% ipython --no-banner

In [1]: import numpy as np

In [2]: import numpy.linalg as la

In [3]: np.set_printoptions(suppress=True, linewidth=120)

In [4]: feats = np.load("a.npy")

In [5]: feats
Out[5]: 
array([[-19,   6,   9],
       [  0,   5,   6],
       [  9,   3, -40]])

In [6]: np.round(la.eigvals(feats), 4)
Out[6]: array([-43.4153, -16.3172,   5.7325])

In [7]: np.einsum("ii->", feats)
Out[7]: np.int64(-54)

In [8]: round(la.det(2 * feats), 4), np.round(la.det(feats), 4)
Out[8]: (np.float64(32488.0), np.float64(4061.0))

In [9]: np.kron(np.eye(2, dtype=int), feats)
Out[9]: 
array([[-19,   6,   9,   0,   0,   0],
       [  0,   5,   6,   0,   0,   0],
       [  9,   3, -40,   0,   0,   0],
       [  0,   0,   0, -19,   6,   9],
       [  0,   0,   0,   0,   5,   6],
       [  0,   0,   0,   9,   3, -40]])

In [10]: np.einsum("ij,ji->", feats, feats)
Out[10]: np.int64(2184)

In [11]: rng = np.random.default_rng(6272)

In [12]: labels = rng.permutation(3)

In [13]: B = feats[:, labels] * rng.choice([-1, 1], 3)

In [14]: B
Out[14]: 
array([[-6, -9, 19],
       [-5, -6,  0],
       [-3, 40, -9]])

In [15]: U, _, VT = la.svd(feats.T @ B)

In [16]: np.round(U @ VT, 4) + 0
Out[16]: 
array([[ 0.,  0., -1.],
       [-1.,  0.,  0.],
       [ 0., -1.,  0.]])

In [17]: round(float(np.abs(la.eigvals(feats)).max()), 4)
Out[17]: 43.4153

In [18]: la.matrix_power(feats, 2)
Out[18]: 
array([[ 442,  -57, -495],
       [  54,   43, -210],
       [-531,  -51, 1699]])

In [19]: (feats - feats.T) / 2
Out[19]: 
array([[ 0. ,  3. ,  0. ],
       [-3. ,  0. ,  1.5],
       [ 0. , -1.5,  0. ]])

In [20]: np.allclose(feats, feats.T)
Out[20]: False

In [21]: B = np.array([[8, 6], [7, 9], [-1, 6]])

In [22]: feats @ B
Out[22]: 
array([[-119,   -6],
       [  29,   81],
       [ 133, -159]])

In [23]: B = np.array([[1, 1], [1, -1]])

In [24]: J = np.kron(B, np.kron(B, B))[rng.permutation(8)][:5]

In [25]: J
Out[25]: 
array([[ 1, -1, -1,  1, -1,  1,  1, -1],
       [ 1,  1, -1, -1, -1, -1,  1,  1],
       [ 1,  1,  1,  1,  1,  1,  1,  1],
       [ 1,  1, -1, -1,  1,  1, -1, -1],
       [ 1, -1,  1, -1,  1, -1,  1, -1]])

In [26]: np.count_nonzero(J)
Out[26]: np.int64(40)

In [27]: np.unravel_index(np.abs(J).argmax(), J.shape)
Out[27]: (np.int64(0), np.int64(0))

In [28]: print(np.round(la.svd(J, compute_uv=False), 4))
[2.8284 2.8284 2.8284 2.8284 2.8284]

In [29]: np.abs(J).max()
Out[29]: np.int64(1)

In [30]: J - J[0]
Out[30]: 
array([[ 0,  0,  0,  0,  0,  0,  0,  0],
       [ 0,  2,  0, -2,  0, -2,  0,  2],
       [ 0,  2,  2,  0,  2,  0,  0,  2],
       [ 0,  2,  0, -2,  2,  0, -2,  0],
       [ 0,  0,  2, -2,  2, -2,  0,  0]])

In [31]: J.shape
Out[31]: (5, 8)

In [32]: print(np.round(la.norm(J), 4))
6.3246

In [33]: np.diff(J, axis=0)
Out[33]: 
array([[ 0,  2,  0, -2,  0, -2,  0,  2],
       [ 0,  0,  2,  2,  2,  2,  0,  0],
       [ 0,  0, -2, -2,  0,  0, -2, -2],
       [ 0, -2,  2,  0,  0, -2,  2,  0]])

In [34]: print(J.sum(axis=1))
[0 0 8 0 0]

In [35]: U, sv, VT = la.svd(J, full_matrices=False)

In [36]: round(float(np.sqrt((sv ** 2).sum())), 4), round(float(la.norm(J)), 4)
Out[36]: (6.3246, 6.3246)

In [37]: np.round(VT @ VT.T, 4) + 0
Out[37]: 
array([[1., 0., 0., 0., 0.],
       [0., 1., 0., 0., 0.],
       [0., 0., 1., 0., 0.],
       [0., 0., 0., 1., 0.],
       [0., 0., 0., 0., 1.]])

In [38]: arr = np.array([[-1, 0, 1, 2], [3, 4, 5, 6], [7, 8, 9, 10]])

In [39]: print(np.abs(arr).max())
10

In [40]: np.unravel_index(np.abs(arr).argmax(), arr.shape)
Out[40]: (np.int64(2), np.int64(3))

In [41]: r = la.matrix_rank(arr)

In [42]: print(r)
2

In [43]: N = la.svd(arr)[2][r:].T

In [44]: np.allclose(arr @ N, 0)
Out[44]: True

In [45]: np.round(arr @ N, 4) + 0
Out[45]: 
array([[0., 0.],
       [0., 0.],
       [0., 0.]])

In [46]: r0 = np.array([-1, -2, 1])

In [47]: np.array([np.convolve(row, r0, "same") for row in arr])
Out[47]: 
array([[  2,  -2,  -4,  -3],
       [-10, -10, -12,  -7],
       [-22, -18, -20, -11]])

In [48]: np.polyval(r0, arr[2])
Out[48]: array([ -62,  -79,  -98, -119])

In [49]: np.correlate(arr[2], arr[0], "full")
Out[49]: array([ 14,  23,  26,  22,   2,  -9, -10])

In [50]: np.convolve(arr[2], r0)
Out[50]: array([ -7, -22, -18, -20, -11,  10])

In [51]: E = np.load("out4.npy")

In [52]: E
Out[52]: 
array([[-2.,  2.,  3., -1.],
       [-2., -1.,  1.,  3.],
       [ 0.,  0.,  1.,  3.],
       [ 0.,  0.,  1.,  1.]])

In [53]: def softmax(z):
    ...:     e = np.exp(z - z.max(axis=-1, keepdims=True))
    ...:     return e / e.sum(axis=-1, keepdims=True)
    ...: 

In [54]: np.round(softmax(E[1]), 4)
Out[54]: array([0.0058, 0.0158, 0.1166, 0.8618])

In [55]: print(np.round(softmax(10 * E[1]), 4) + 0)
[0. 0. 0. 1.]

In [56]: S = E @ E.T / np.sqrt(4)

In [57]: np.round(softmax(S)[1] @ E, 4)
Out[57]: array([-1.8415, -0.9166,  1.0028,  2.987 ])

In [58]: np.round(softmax(S), 4)
Out[58]: 
array([[0.9992, 0.0003, 0.0001, 0.0003],
       [0.0014, 0.9194, 0.0755, 0.0038],
       [0.0033, 0.4863, 0.4863, 0.0242],
       [0.1345, 0.3655, 0.3655, 0.1345]])

In [59]: softmax(S).round(6).argmax(axis=1)
Out[59]: array([0, 1, 1, 1])

In [60]: la.norm(E, axis=1).argmax()
Out[60]: np.int64(0)

In [61]: round(float(la.norm(E, "nuc")), 4)
Out[61]: 11.1028

In [62]: round(la.norm(E, 2), 4)
Out[62]: np.float64(4.9832)

In [63]: round(float(la.norm(E[3], 1)), 4), round(la.norm(E[3], np.inf), 4)
Out[63]: (2.0, np.float64(1.0))

In [64]: np.round(la.norm(E, axis=1), 4)
Out[64]: array([4.2426, 3.873 , 3.1623, 1.4142])

In [65]: round(la.norm(E[3] - E[0]), 4)
Out[65]: np.float64(4.0)

In [66]: E[3] @ E[0]
Out[66]: np.float64(2.0)

In [67]: round(float(la.norm(E, 1)), 4), round(la.norm(E, np.inf), 4)
Out[67]: (8.0, np.float64(8.0))

In [68]: q, vecs = la.qr(E[:, :3])[0], la.qr(E[:, 3:])[0]

In [69]: sv = la.svd(q.T @ vecs, compute_uv=False)

In [70]: round(float(la.norm(q @ q.T - vecs @ vecs.T, 2)), 4)
Out[70]: 1.0

In [71]: (sv > 0.9).sum()
Out[71]: np.int64(1)

In [72]: evals, vecs = la.eig(feats)

In [73]: np.round(np.prod(evals), 4)
Out[73]: np.float64(4061.0)

In [74]: np.round(np.sort(la.eigvals(feats @ feats)), 4)
Out[74]: array([  32.8616,  266.2516, 1884.8868])

In [75]: np.round(np.sort(la.eigvals(la.inv(feats))), 4)
Out[75]: array([-0.0613, -0.023 ,  0.1744])

In [76]: F = np.load("data.npy")

In [77]: F
Out[77]: 
array([[ 1,  0, -1, -2],
       [ 0,  1,  0,  0],
       [ 3,  0, -2, -1],
       [ 1,  0,  3, -2]])

In [78]: P = np.triu(np.array([[7, 5, 2, 4], [7, 4, 3, 6], [3, 1, 6, 5], [6, 4, 1, 0]]), 1) + np.eye(4)

In [79]: B = P @ F @ la.inv(P)

In [80]: np.round(la.det(B), 4)
Out[80]: np.float64(-20.0)

In [81]: B
Out[81]: 
array([[  11.,  -50.,  135., -431.],
       [  15.,  -74.,  204., -651.],
       [   8.,  -40.,  117., -388.],
       [   1.,   -5.,   16.,  -56.]])

In [82]: print(np.trace(B), np.trace(F))
-2.0 -2

In [83]: np.round(np.poly(B), 4)
Out[83]: array([  1.,   2.,   5.,  12., -20.])

In [84]: la.matrix_rank(B)
Out[84]: np.int64(4)

In [85]: print(P @ F - F @ P)
[[ 10.   0.   6.  -9.]
 [ 15.   0.   9. -21.]
 [  5. -15.   9. -12.]
 [  0.  -5.  -2. -19.]]

In [86]: x0 = np.array([2, 1, 0, 0])

In [87]: target = F @ x0

In [88]: target
Out[88]: array([2, 1, 6, 2])

In [89]: np.round(la.solve(F, F[:, 3]), 4)
Out[89]: array([0., 0., 0., 1.])

In [90]: np.round(la.solve(F, -2 * target), 4) + 0
Out[90]: array([-4., -2.,  0.,  0.])

In [91]: np.round(np.sort(np.abs(la.eigvals(F))), 4)
Out[91]: array([1.    , 2.7006, 2.7006, 2.7423])

In [92]: F @ F
Out[92]: 
array([[ -4,   0,  -5,   3],
       [  0,   1,   0,   0],
       [ -4,   0,  -2,  -2],
       [  8,   0, -13,  -1]])

In [93]: np.allclose(F, F.T)
Out[93]: False

In [94]: np.trace(F)
Out[94]: np.int64(-2)

In [95]: round(float(np.abs(la.eigvals(F)).max()), 4)
Out[95]: 2.7423

In [96]: round(la.det(F), 4)
Out[96]: np.float64(-20.0)

In [97]: W0 = np.loadtxt("test3.csv", delimiter=",")

In [98]: W0
Out[98]: 
array([[ 2.1,  1.2,  0.2],
       [ 1.3,  1.5, -0.4],
       [-0.3, -0.5,  0.6],
       [ 0.3, -1. ,  0.4],
       [ 0.1, -0.3,  0.3],
       [ 0.5,  0. , -1.1],
       [-0.2, -0.9,  0.1],
       [ 0.9,  0.2, -0.6],
       [-1.8, -2.1,  0.6],
       [ 1.2, -0.2,  0. ],
       [-0.7,  0.3,  1.9],
       [-0.1,  0.5,  1.2],
       [ 0.8, -0.7, -0.6]])

In [99]: cov = np.cov(W0, rowvar=False)

In [100]: np.round(np.polyfit(W0[:, 1], W0[:, 0], 1), 4)
Out[100]: array([0.7372, 0.4288])

In [101]: print(cov.shape)
(3, 3)

In [102]: np.round(W0.std(axis=0), 4)
Out[102]: array([0.9574, 0.9137, 0.7666])

In [103]: np.round(np.corrcoef(W0[:, 1], W0[:, 0])[0, 1], 4)
Out[103]: np.float64(0.7035)

In [104]: print(cov.round(4))
[[ 0.9931  0.6667 -0.4225]
 [ 0.6667  0.9044 -0.0525]
 [-0.4225 -0.0525  0.6367]]

In [105]: np.argwhere(np.triu(np.abs(np.corrcoef(W0.T)) > 0.8, 1))
Out[105]: array([], shape=(0, 2), dtype=int64)

In [106]: U, sv, VT = la.svd(W0, full_matrices=False)

In [107]: sv.round(4)
Out[107]: array([4.5649, 2.8414, 1.9021])

In [108]: np.round(U.T @ W0 @ VT.T, 4) + 0
Out[108]: 
array([[4.5649, 0.    , 0.    ],
       [0.    , 2.8414, 0.    ],
       [0.    , 0.    , 1.9021]])

In [109]: U.shape, sv.shape, VT.shape
Out[109]: ((13, 3), (3,), (3, 3))

In [110]: q, R = la.qr(W0)

In [111]: print(np.allclose(R.T @ R, W0.T @ W0))
True

In [112]: q.shape, R.shape
Out[112]: ((13, 3), (3, 3))

In [113]: round(np.trace(q @ q.T), 4)
Out[113]: np.float64(3.0)

In [114]: np.round(q @ R, 4) + 0
Out[114]: 
array([[ 2.1,  1.2,  0.2],
       [ 1.3,  1.5, -0.4],
       [-0.3, -0.5,  0.6],
       [ 0.3, -1. ,  0.4],
       [ 0.1, -0.3,  0.3],
       [ 0.5,  0. , -1.1],
       [-0.2, -0.9,  0.1],
       [ 0.9,  0.2, -0.6],
       [-1.8, -2.1,  0.6],
       [ 1.2, -0.2,  0. ],
       [-0.7,  0.3,  1.9],
       [-0.1,  0.5,  1.2],
       [ 0.8, -0.7, -0.6]])

In [115]: np.round(np.abs(np.diag(R)), 4)
Out[115]: array([3.6346, 2.6548, 2.5568])

In [116]: np.round(abs(R[0, 0]), 4), round(float(la.norm(W0[:, 0])), 4)
Out[116]: (np.float64(3.6346), 3.6346)

In [117]: R.round(4)
Out[117]: 
array([[-3.6346, -2.0278,  1.1693],
       [ 0.    , -2.6548, -0.5052],
       [ 0.    ,  0.    , -2.5568]])

In [118]: B = R + rng.integers(-2, 3, (3, 1)) @ rng.integers(-2, 3, (1, 3))

In [119]: B.round(4)
Out[119]: 
array([[-3.6346, -2.0278,  1.1693],
       [ 0.    , -1.6548, -1.5052],
       [ 0.    ,  2.    , -4.5568]])

In [120]: np.round(la.svd(B - R, compute_uv=False), 4) + 0
Out[120]: array([3.1623, 0.    , 0.    ])

In [121]: np.abs(B - R).sum(axis=1)
Out[121]: array([0., 2., 4.])
